>>> import numpy as np
>>> np.set_printoptions(precision=2, suppress=True, linewidth=200, sign=" ")
>>> def rnd(a):
...     return np.round(a, 2) + 0
... 
>>> F = np.load("arr.npy")
>>> F
array([[ 3.,  1.,  1.,  1.,  1.,  1.,  1.,  1.,  1.,  1.,  1.,  1.,  1.,  1.,  1.],
       [ 1.,  3.,  1.,  1.,  1.,  1.,  1.,  1.,  1.,  1.,  1.,  1.,  1.,  1.,  1.],
       [ 1.,  1.,  3.,  1.,  1.,  1.,  1.,  1.,  1.,  1.,  1.,  1.,  1.,  1.,  1.],
       [ 1.,  1.,  1.,  3.,  1.,  1.,  1.,  1.,  1.,  1.,  1.,  1.,  1.,  1.,  1.],
       [ 1.,  1.,  1.,  1.,  3.,  1.,  1.,  1.,  1.,  1.,  1.,  1.,  1.,  1.,  1.],
       [ 1.,  1.,  1.,  1.,  1.,  3.,  1.,  1.,  1.,  1.,  1.,  1.,  1.,  1.,  1.],
       [ 1.,  1.,  1.,  1.,  1.,  1.,  3.,  1.,  1.,  1.,  1.,  1.,  1.,  1.,  1.],
       [ 1.,  1.,  1.,  1.,  1.,  1.,  1.,  3.,  1.,  1.,  1.,  1.,  1.,  1.,  1.],
       [ 1.,  1.,  1.,  1.,  1.,  1.,  1.,  1.,  3.,  1.,  1.,  1.,  1.,  1.,  1.],
       [ 1.,  1.,  1.,  1.,  1.,  1.,  1.,  1.,  1.,  3.,  1.,  1.,  1.,  1.,  1.],
       [ 1.,  1.,  1.,  1.,  1.,  1.,  1.,  1.,  1.,  1.,  3.,  1.,  1.,  1.,  1.],
       [ 1.,  1.,  1.,  1.,  1.,  1.,  1.,  1.,  1.,  1.,  1.,  3.,  1.,  1.,  1.],
       [ 1.,  1.,  1.,  1.,  1.,  1.,  1.,  1.,  1.,  1.,  1.,  1.,  3.,  1.,  1.],
       [ 1.,  1.,  1.,  1.,  1.,  1.,  1.,  1.,  1.,  1.,  1.,  1.,  1.,  3.,  1.],
       [ 1.,  1.,  1.,  1.,  1.,  1.,  1.,  1.,  1.,  1.,  1.,  1.,  1.,  1.,  3.]])
>>> # equal to its transpose
>>> rnd(np.sort(np.abs(np.linalg.eigvals(F))))
array([  2.,   2.,   2.,   2.,   2.,   2.,   2.,   2.,   2.,   2.,   2.,   2.,   2.,   2.,  17.])
>>> np.allclose(F, F.T)
True
>>> rnd(np.linalg.det(F))
np.float64(278528.0)
